$ ipython --no-banner

In [1]: import numpy as np

In [2]: import numpy.linalg as la

In [3]: np.set_printoptions(precision=2, suppress=True, linewidth=200)

In [4]: tidy = lambda a: np.round(a, 2) + 0

In [5]: C = np.array([[0, 0, 1], [-3, 2, 0], [2, 2, 2]])

In [6]: J = np.repeat(C, 20 // 3, axis=0)

In [7]: rng = np.random.default_rng(0)

In [8]: J = J + 0.1 * rng.normal(size=J.shape)

In [9]: tidy(J)
Out[9]: 
array([[ 0.01, -0.01,  1.06],
       [ 0.01, -0.05,  1.04],
       [ 0.13,  0.09,  0.93],
       [-0.13, -0.06,  1.  ],
       [-0.23, -0.02,  0.88],
       [-0.07, -0.05,  0.97],
       [-2.96,  2.1 , -0.01],
       [-2.86,  1.93,  0.04],
       [-2.91,  2.01, -0.07],
       [-3.09,  1.95,  0.02],
       [-3.1 ,  1.98, -0.02],
       [-2.95,  2.02,  0.04],
       [ 1.93,  1.99,  2.08],
       [ 2.15,  1.87,  2.15],
       [ 2.13,  2.08,  2.03],
       [ 1.97,  2.15,  2.2 ],
       [ 2.18,  2.13,  2.04],
       [ 1.88,  2.  ,  2.07]])

In [10]: Ac = J - J.mean(axis=0)

In [11]: V = la.svd(Ac)[2][:2]

In [12]: other = Ac - Ac @ V.T @ V

In [13]: la.norm(other, axis=1).round(6).argmax()
Out[13]: np.int64(2)

In [14]: tidy(la.norm(other) / la.norm(Ac))
Out[14]: np.float64(0.03)

In [15]: tidy(other.std(axis=0))
Out[15]: array([0.03, 0.01, 0.06])

In [16]: C = J[[4, 12]].astype(float)

In [17]: for _ in range(5):
    ...:     labels = la.norm(J[:, None] - C, axis=-1).argmin(axis=1)
    ...:     C = np.array([J[labels == j].mean(axis=0) for j in range(2)])
    ...: 

In [18]: labels
Out[18]: array([0, 0, 0, 0, 0, 0, 0, 0, 0, 0, 0, 0, 1, 1, 1, 1, 1, 1])

In [19]: print(tidy(C[1] - C[0]))
[3.55 1.05 1.6 ]

In [20]: x = np.array([2, 1, 1])

In [21]: print(tidy(J @ np.eye(3)[0]))
[ 0.01  0.01  0.13 -0.13 -0.23 -0.07 -2.96 -2.86 -2.91 -3.09 -3.1  -2.95  1.93  2.15  2.13  1.97  2.18  1.88]

In [22]: np.sign((J @ x).round(6))
Out[22]: array([ 1.,  1.,  1.,  1.,  1.,  1., -1., -1., -1., -1., -1., -1.,  1.,  1.,  1.,  1.,  1.,  1.])

In [23]: (J @ x).argmax()
Out[23]: np.int64(16)

In [24]: labels = J[:, 1] > np.median(J[:, 1])

In [25]: u = J[labels].mean(axis=0) - J[~labels].mean(axis=0)

In [26]: ((J - J.mean(axis=0)) @ u > 0).astype(int)
Out[26]: array([0, 0, 0, 0, 0, 0, 1, 0, 1, 0, 0, 1, 1, 1, 1, 1, 1, 1])

In [27]: tidy(u)
Out[27]: array([0.25, 1.42, 0.25])

In [28]: D = la.norm(J[:, None] - J[None], axis=-1)

In [29]: np.flatnonzero(D[8] < D.mean() / 2)
Out[29]: array([ 6,  7,  8,  9, 10, 11])

In [30]: D.mean(axis=1).argmax()
Out[30]: np.int64(10)

In [31]: (D + 1e9 * np.eye(18)).round(6).argmin(axis=1)
Out[31]: array([ 1,  0,  0,  5,  3,  3, 11, 11, 11, 10,  9,  6, 17, 14, 16, 12, 14, 12])

In [32]: M = np.load("block12.npy")

In [33]: print(M)
[[ 3.35  1.7  -1.62]
 [ 4.23 -0.89 -1.54]
 [-1.7   3.12  1.7 ]
 [ 2.6   3.13 -2.12]
 [ 1.66  1.19 -3.11]
 [ 2.25  1.96 -1.91]
 [-1.65 -5.29 -0.39]
 [-0.51  1.82  0.19]
 [ 2.93  0.04 -2.66]
 [-4.51 -4.46 -1.61]
 [ 3.74 -0.05 -1.7 ]
 [-2.37 -3.3   1.23]
 [ 3.03  0.98 -2.29]
 [ 2.72  1.47 -0.43]
 [-2.46 -4.12 -0.54]
 [-2.81 -3.76  0.32]
 [-3.23 -4.93 -2.13]
 [-0.13  1.82 -0.92]
 [-1.95 -3.1  -1.01]
 [-3.99 -4.41 -2.6 ]
 [ 3.19  2.46 -1.92]
 [-0.69  2.56  1.76]
 [-0.25  1.78  0.62]
 [-2.8  -4.27  0.43]
 [-0.93  1.16  1.31]
 [-0.85 -0.38  1.92]]

In [34]: labels = rng.permutation(3)

In [35]: other = M[:, labels] * rng.choice([-1, 1], 3)

In [36]: other
Out[36]: 
array([[ 1.7 , -3.35, -1.62],
       [-0.89, -4.23, -1.54],
       [ 3.12,  1.7 ,  1.7 ],
       [ 3.13, -2.6 , -2.12],
       [ 1.19, -1.66, -3.11],
       [ 1.96, -2.25, -1.91],
       [-5.29,  1.65, -0.39],
       [ 1.82,  0.51,  0.19],
       [ 0.04, -2.93, -2.66],
       [-4.46,  4.51, -1.61],
       [-0.05, -3.74, -1.7 ],
       [-3.3 ,  2.37,  1.23],
       [ 0.98, -3.03, -2.29],
       [ 1.47, -2.72, -0.43],
       [-4.12,  2.46, -0.54],
       [-3.76,  2.81,  0.32],
       [-4.93,  3.23, -2.13],
       [ 1.82,  0.13, -0.92],
       [-3.1 ,  1.95, -1.01],
       [-4.41,  3.99, -2.6 ],
       [ 2.46, -3.19, -1.92],
       [ 2.56,  0.69,  1.76],
       [ 1.78,  0.25,  0.62],
       [-4.27,  2.8 ,  0.43],
       [ 1.16,  0.93,  1.31],
       [-0.38,  0.85,  1.92]])

In [37]: Uu, _, VT = la.svd(M.T @ other)

In [38]: labels
Out[38]: array([1, 0, 2])

In [39]: F = np.load("sample15.npy")

In [40]: F
Out[40]: 
array([[ -0.6, -10. ,   0.3],
       [ -1. ,  10. ,  -1. ],
       [  1.2,  -4. ,  -0.1],
       [ -0.6,  14. ,  -1.4]])

In [41]: other = np.array([[-2, 2, 0], [-3, 3, 0]])

In [42]: C = np.kron(other, F)

In [43]: tidy(la.norm(C, 2)), tidy(la.norm(other, 2) * la.norm(F, 2))
Out[43]: (np.float64(103.91), np.float64(103.91))

In [44]: C.shape
Out[44]: (8, 9)

In [45]: hat = F @ la.solve(F.T @ F, F.T)

In [46]: tidy(hat @ F[:, 1])
Out[46]: array([-10.,  10.,  -4.,  14.])

In [47]: tidy((np.eye(4) - hat) @ F)
Out[47]: 
array([[0., 0., 0.],
       [0., 0., 0.],
       [0., 0., 0.],
       [0., 0., 0.]])

In [48]: tidy(np.trace(hat))
Out[48]: np.float64(3.0)

In [49]: Uu, sigma, VT = la.svd(F)

In [50]: np.argmax(sigma[:-1] / (sigma[1:] + 1e-6)) + 1
Out[50]: np.int64(1)

In [51]: print(tidy(sigma))
[20.38  1.57  0.72]

In [52]: other = Uu[:, :1] @ np.diag(sigma[:1]) @ VT[:1]

In [53]: la.matrix_rank(F, rtol=0.05)
Out[53]: np.int64(2)

In [54]: tidy(other)
Out[54]: 
array([[ 0.42, -9.92,  0.78],
       [-0.42, 10.04, -0.79],
       [ 0.17, -4.01,  0.31],
       [-0.59, 14.02, -1.1 ]])

In [55]: print(la.matrix_rank(other))
1

In [56]: r = la.matrix_rank(other)

In [57]: r
Out[57]: np.int64(1)

In [58]: null = la.svd(other)[2][r:].T

In [59]: print(tidy(null @ null.T))
[[1.   0.04 0.  ]
 [0.04 0.01 0.08]
 [0.   0.08 0.99]]

In [60]: tidy(other @ null)
Out[60]: 
array([[0., 0.],
       [0., 0.],
       [0., 0.],
       [0., 0.]])

In [61]: [int(la.matrix_rank(other[:i])) for i in range(1, len(other) + 1)]
Out[61]: [1, 1, 1, 1]

In [62]: C = np.array([[2.1, -0.5, 1.3], [1.9, 0.0, -1.7]])

In [63]: arr = np.array([[2, 1],
    ...:     [1, 1],
    ...:     [2, 3],
    ...:     [2, 0],
    ...:     [3, 2],
    ...:     [0, 2],
    ...:     [0, 1],
    ...:     [2, 3],
    ...:     [2, 2],
    ...:     [2, 3],
    ...:     [0, 1],
    ...:     [2, 2],
    ...:     [0, 3],
    ...:     [0, 3],
    ...:     [1, 1],
    ...:     [0, 3],
    ...:     [0, 1],
    ...:     [1, 2]]) @ C + 0.02 * rng.normal(size=(18, 3))

In [64]: tidy(arr)
Out[64]: 
array([[ 6.11, -1.02,  0.89],
       [ 3.99, -0.52, -0.37],
       [ 9.89, -0.99, -2.51],
       [ 4.23, -0.97,  2.61],
       [10.06, -1.5 ,  0.51],
       [ 3.82, -0.01, -3.36],
       [ 1.87, -0.01, -1.68],
       [ 9.9 , -0.96, -2.5 ],
       [ 7.99, -1.01, -0.82],
       [ 9.87, -0.99, -2.49],
       [ 1.93, -0.02, -1.67],
       [ 7.99, -0.97, -0.81],
       [ 5.69,  0.  , -5.08],
       [ 5.7 , -0.01, -5.13],
       [ 3.97, -0.49, -0.38],
       [ 5.7 , -0.02, -5.08],
       [ 1.87, -0.01, -1.69],
       [ 5.85, -0.49, -2.11]])

In [65]: gram = np.cov(arr, rowvar=False)

In [66]: tidy(np.polyfit(arr[:, 1], arr[:, 2], 1))
Out[66]: array([-2.61, -3.21])

In [67]: np.argsort(-arr.std(axis=0).round(6), kind="stable")
Out[67]: array([0, 2, 1])

In [68]: gram.shape
Out[68]: (3, 3)

In [69]: tidy(np.corrcoef(arr.T))
Out[69]: 
array([[ 1.  , -0.76, -0.03],
       [-0.76,  1.  , -0.63],
       [-0.03, -0.63,  1.  ]])
